$ python3 -q
>>> import numpy as np
>>> import numpy.linalg as la
>>> np.set_printoptions(precision=2, suppress=True, linewidth=140)
>>> data = np.array([[0, 4, 1], [-4, 0, 0], [-1, 0, 0]])
>>> # skew-symmetric
>>> r0 = np.array([3, 1])
>>> np.array([np.convolve(row, r0, "same") for row in data])
array([[  0,  12,   7],
       [-12,  -4,   0],
       [ -3,  -1,   0]])
>>> np.cross(data[0, :3], data[2, :3])
array([ 0, -1,  4])
>>> F = np.load("a.npy")
>>> F
array([[-2,  1, -2, -1,  2],
       [ 2,  1,  1, -3,  1],
       [ 3, -2,  0,  0, -1],
       [ 2,  1,  1, -3,  1],
       [ 2, -1,  2, -3,  2]])
>>> # null space of dimension 1
>>> la.lstsq(F[:-1].T, F[-1])[2]
np.int32(3)
>>> round(np.trace(la.pinv(F) @ F), 2)
np.float64(4.0)
>>> try:
...     la.inv(F)
... except la.LinAlgError as e:
...     print(repr(e))
... 
LinAlgError('Singular matrix')
>>> np.unique(F.round(6), axis=0).shape
(4, 5)
>>> np.allclose(F[:-1].T @ la.lstsq(F[:-1].T, F[-1])[0], F[-1])
False
>>> out = np.array([[8, 1], [4, -8], [-9, 3], [-4, -1], [5, -1]])
>>> print(np.einsum("ij,ij->i", F, F))
[14 16 14 16 22]
>>> print(np.einsum("ik,kj->ji", F, out))
[[ 20  28  11  28  16]
 [-17  -1  20  -1  17]]
>>> np.vstack([F, out.T]).shape
(7, 5)
>>> la.matrix_rank(np.vstack([F, out.T]))
np.int64(5)
>>> la.matrix_rank(F @ out)
np.int64(2)
>>> m1 = np.load("m.npy")
>>> m1
array([[ 1,  1,  2, -2],
       [ 2,  1,  2,  2],
       [-3,  0,  3, -3],
       [ 2, -1,  1,  0],
       [ 2,  3,  3, -2]])
>>> out = np.c_[m1[:, :1] @ np.array([[9]]), np.array([2, 2, 1, 6, 3])]
>>> out
array([[  9,   2],
       [ 18,   2],
       [-27,   1],
       [ 18,   6],
       [ 18,   3]])
>>> np.round(la.norm(out - m1 @ la.lstsq(m1, out)[0], axis=0), 2) + 0
array([0. , 1.4])
>>> la.norm(la.qr(m1)[0].T @ out, axis=0) ** 2 / ((out ** 2).sum(axis=0) + 1e-12)
array([1.  , 0.96])
>>> print(np.round(la.lstsq(m1, out[:, 0])[0], 2) + 0)
[9. 0. 0. 0.]
>>> x = np.array([4, -5])
>>> rhs = out @ x
>>> np.round(la.pinv(out) @ out, 2) + 0
array([[1., 0.],
       [0., 1.]])
>>> la.lstsq(out, rhs)[0]
array([ 4., -5.])
>>> print(la.solve(out.T @ out, out.T @ rhs))
[ 4. -5.]
>>> rng = np.random.default_rng(769)
>>> rhs = rhs + 0.05 * rng.normal(size=5)
>>> print(rhs)
[  25.98   61.98 -113.03   42.05   57.01]
>>> c, *_ = la.lstsq(out, rhs)
>>> [round(float(la.norm(la.solve(out.T @ out + lam * np.eye(2), out.T @ rhs))), 2) for lam in (0, 1, 10, 100)]
[6.4, 6.27, 5.39, 3.53]
>>> np.round(out.T @ (rhs - out @ c), 2) + 0
array([0., 0.])
>>> print(c)
[ 4. -5.]
>>> np.round(la.norm(rhs - out @ c), 2)
np.float64(0.06)
>>> print(m1.reshape(-1, 2))
[[ 1  1]
 [ 2 -2]
 [ 2  1]
 [ 2  2]
 [-3  0]
 [ 3 -3]
 [ 2 -1]
 [ 1  0]
 [ 2  3]
 [ 3 -2]]
>>> m1.reshape(2, -1)
array([[ 1,  1,  2, -2,  2,  1,  2,  2, -3,  0],
       [ 3, -3,  2, -1,  1,  0,  2,  3,  3, -2]])
>>> m1.reshape(5, 5)
Traceback (most recent call last):
  File "<python-input-44>", line 1, in <module>
    m1.reshape(5, 5)
    ~~~~~~~~~~^^^^^^
ValueError: cannot reshape array of size 20 into shape (5,5)
>>> blk = m1.reshape(5, 2, -1)
>>> print(blk.shape)
(5, 2, 2)
>>> blk[:, 0]
array([[ 1,  1],
       [ 2,  1],
       [-3,  0],
       [ 2, -1],
       [ 2,  3]])
>>> O = m1.astype(float).copy()
>>> for j in range(4):
...     O[:, j] -= O[:, :j] @ (O[:, :j].T @ O[:, j])
...     O[:, j] /= la.norm(O[:, j])
... 
>>> print(np.round(O.T @ O, 2) + 0)
[[1. 0. 0. 0.]
 [0. 1. 0. 0.]
 [0. 0. 1. 0.]
 [0. 0. 0. 1.]]
>>> np.round(O.T @ m1, 2) + 0
array([[ 4.69,  1.49,  1.07,  1.49],
       [ 0.  ,  3.13,  3.33, -2.63],
       [ 0.  ,  0.  ,  3.84, -2.04],
       [ 0.  ,  0.  ,  0.  ,  2.77]])
>>> lab = rng.integers(0, 3, 5)
>>> arr = (lab[:, None] == lab) * -3 + np.eye(5)
>>> arr
array([[-2., -3., -3., -3., -3.],
       [-3., -2., -3., -3., -3.],
       [-3., -3., -2., -3., -3.],
       [-3., -3., -3., -2., -3.],
       [-3., -3., -3., -3., -2.]])
>>> # equal to its transpose
>>> w, evecs = la.eigvalsh(arr)
Traceback (most recent call last):
  File "<python-input-56>", line 1, in <module>
    w, evecs = la.eigvalsh(arr)
    ^^^^^^^^
ValueError: too many values to unpack (expected 2)
>>> w, evecs = la.eigh(arr)
>>> la.eigvalsh(arr + -2 * np.eye(5))
array([-16.,  -1.,  -1.,  -1.,  -1.])
>>> evecs @ np.diag(w) @ evecs.T
array([[-2., -3., -3., -3., -3.],
       [-3., -2., -3., -3., -3.],
       [-3., -3., -2., -3., -3.],
       [-3., -3., -3., -2., -3.],
       [-3., -3., -3., -3., -2.]])
>>> la.eigvalsh(arr @ arr)
array([  1.,   1.,   1.,   1., 196.])
>>> w
array([-14.,   1.,   1.,   1.,   1.])
>>> (w > 1e-8).sum(), (w < -1e-8).sum()
(np.int64(4), np.int64(1))
>>> np.unique(w.round(6) + 0, return_counts=True)[1]
array([1, 4])
>>> lab = rng.permutation(5)
>>> out = arr[:, lab] * rng.choice([-1, 1], 5)
>>> out
array([[ 3., -3., -3., -2.,  3.],
       [ 3., -2., -3., -3.,  3.],
       [ 3., -3., -2., -3.,  3.],
       [ 2., -3., -3., -3.,  3.],
       [ 3., -3., -3., -3.,  2.]])
>>> left, _, Vh = la.svd(arr.T @ out)
>>> print(lab)
[3 1 2 0 4]
>>> blk = np.stack([out, -1 * out, out[::-1]])
>>> print(blk.sum(axis=0))
[[ 3. -3. -3. -3.  2.]
 [ 2. -3. -3. -3.  3.]
 [ 3. -3. -2. -3.  3.]
 [ 3. -2. -3. -3.  3.]
 [ 3. -3. -3. -2.  3.]]
>>> blk.shape
(3, 5, 5)
>>> la.matrix_rank(blk.reshape(3, -1))
np.int64(2)
>>> mat = np.loadtxt("case18.csv", delimiter=",")
>>> print(mat)
[[1. 0. 0.]
 [0. 1. 0.]
 [0. 0. 1.]]
>>> # splits into 3 blocks
>>> np.flatnonzero(la.matrix_power((mat != 0) + (mat.T != 0) + np.eye(3), 3)[0])
array([0])
>>> mat @ mat
array([[1., 0., 0.],
       [0., 1., 0.],
       [0., 0., 1.]])
>>> round(float(la.det(mat)), 2)
1.0
>>> O, Rm = la.qr(mat)
>>> np.trace(O @ O.T)
np.float64(3.0)
>>> O @ Rm
array([[1., 0., 0.],
       [0., 1., 0.],
       [0., 0., 1.]])
>>> O.T @ O
array([[1., 0., 0.],
       [0., 1., 0.],
       [0., 0., 1.]])
>>> np.abs(np.diag(Rm))
array([1., 1., 1.])
>>> O
array([[ 1.,  0.,  0.],
       [-0.,  1.,  0.],
       [-0., -0.,  1.]])
>>> print(Rm)
[[1. 0. 0.]
 [0. 1. 0.]
 [0. 0. 1.]]
>>> mat.T @ mat
array([[1., 0., 0.],
       [0., 1., 0.],
       [0., 0., 1.]])
>>> mat.sum(axis=1)
array([1., 1., 1.])
>>> la.matrix_power(mat, 2)
array([[1., 0., 0.],
       [0., 1., 0.],
       [0., 0., 1.]])
>>> p = np.eye(3)[0]
>>> for _ in range(3):
...     p = p @ mat
...     print(p.round(2))
... 
[1. 0. 0.]
[1. 0. 0.]
[1. 0. 0.]
>>> x = np.array([7, 9, 4])
>>> (x - mat @ x) @ (mat @ x)
np.float64(0.0)
>>> np.trace(mat)
np.float64(3.0)
>>> K = np.load("x.npy")
>>> K
array([[ -2,  -2,  -2,  -2,  -2,  -2],
       [ -2,  -4,  -4,  -4,  -4,  -4],
       [ -2,  -4,  -6,  -6,  -6,  -6],
       [ -2,  -4,  -6,  -8,  -8,  -8],
       [ -2,  -4,  -6,  -8, -10, -10],
       [ -2,  -4,  -6,  -8, -10, -12]])
>>> # symmetric, so the eigenvalues are real
>>> w, evecs = la.eigh(K)
>>> x = np.array([1, 4, 2, 3, -2, -5])
>>> x @ K @ x
np.int64(-214)
>>> round(x @ K @ x / (x @ x), 2), round(w[0], 2), round(float(w[-1]), 2)
(np.float64(-3.63), np.float64(-34.41), -0.53)
>>> la.eigvalsh(K[1:, 1:])
array([-33.83,  -3.58,  -1.3 ,  -0.74,  -0.55])
>>> gram = K.T @ K
>>> np.diag(gram)
array([ 24,  84, 164, 248, 320, 364])
>>> print(gram)
[[ 24  44  60  72  80  84]
 [ 44  84 116 140 156 164]
 [ 60 116 164 200 224 236]
 [ 72 140 200 248 280 296]
 [ 80 156 224 280 320 340]
 [ 84 164 236 296 340 364]]
>>> feats = np.load("dump.npy")
>>> print(feats)
[[ 1.    0.    0.    0.    0.  ]
 [ 0.    1.    0.    0.    0.  ]
 [ 0.    0.    1.    0.    0.  ]
 [ 0.    0.    0.    0.5   0.87]
 [ 0.    0.    0.   -0.87  0.5 ]]
>>> # orthonormal columns
>>> print(round(la.det(feats), 2))
1.0
>>> (la.matrix_power((feats != 0) + (feats.T != 0) + np.eye(5), 5) > 0).astype(int)
array([[1, 0, 0, 0, 0],
       [0, 1, 0, 0, 0],
       [0, 0, 1, 0, 0],
       [0, 0, 0, 1, 1],
       [0, 0, 0, 1, 1]])
>>> O = feats.astype(float).copy()
>>> for j in range(5):
...     O[:, j] -= O[:, :j] @ (O[:, :j].T @ O[:, j])
...     O[:, j] /= la.norm(O[:, j])
... 
>>> np.round(O.T @ O, 2) + 0
array([[1., 0., 0., 0., 0.],
       [0., 1., 0., 0., 0.],
       [0., 0., 1., 0., 0.],
       [0., 0., 0., 1., 0.],
       [0., 0., 0., 0., 1.]])
>>> np.round(O.T @ feats, 2) + 0
array([[1., 0., 0., 0., 0.],
       [0., 1., 0., 0., 0.],
       [0., 0., 1., 0., 0.],
       [0., 0., 0., 1., 0.],
       [0., 0., 0., 0., 1.]])
>>> x = np.array([3, 2, 1, 2, 2])
>>> rhs = feats @ x
>>> rhs
array([ 3.  ,  2.  ,  1.  ,  2.73, -0.73])
>>> la.solve(feats, feats[:, 1])
array([ 0.,  1.,  0., -0.,  0.])
>>> la.solve(feats, rhs + feats[:, 4])
array([3., 2., 1., 2., 3.])
>>> x = np.array([4, 5, 2, 5, 3])
>>> print(np.sort(np.abs(np.degrees(np.angle(la.eigvals(feats))))))
[ 0.  0.  0. 60. 60.]
>>> feats.T @ (feats @ x)
array([4., 5., 2., 5., 3.])
>>> np.abs(la.eigvals(feats))
array([1., 1., 1., 1., 1.])
>>> [p for p in range(1, 25) if np.allclose(la.matrix_power(feats, p), np.eye(5))]
[6, 12, 18, 24]
>>> la.determinant(feats)
Traceback (most recent call last):
  File "<python-input-124>", line 1, in <module>
    la.determinant(feats)
    ^^^^^^^^^^^^^^
AttributeError: module 'numpy.linalg' has no attribute 'determinant'
>>> print(feats @ feats)
[[ 1.    0.    0.    0.    0.  ]
 [ 0.    1.    0.    0.    0.  ]
 [ 0.    0.    1.    0.    0.  ]
 [ 0.    0.    0.   -0.5   0.87]
 [ 0.    0.    0.   -0.87 -0.5 ]]
>>> print(round(np.abs(la.eigvals(feats)).max(), 2))
1.0
>>> print(la.matrix_power(feats, 4))
[[ 1.    0.    0.    0.    0.  ]
 [ 0.    1.    0.    0.    0.  ]
 [ 0.    0.    1.    0.    0.  ]
 [ 0.    0.    0.   -0.5  -0.87]
 [ 0.    0.    0.    0.87 -0.5 ]]
>>> assert feats == feats.T
Traceback (most recent call last):
  File "<python-input-128>", line 1, in <module>
    assert feats == feats.T
           ^^^^^^^^^^^^^^^^
ValueError: The truth value of an array with more than one element is ambiguous. Use a.any() or a.all()
>>> np.allclose(feats @ feats.T, feats.T @ feats)
True
>>> round(float(la.det(feats)), 2)
1.0
>>> feats.inv()
Traceback (most recent call last):
  File "<python-input-131>", line 1, in <module>
    feats.inv()
    ^^^^^^^^^
AttributeError: 'numpy.ndarray' object has no attribute 'inv'
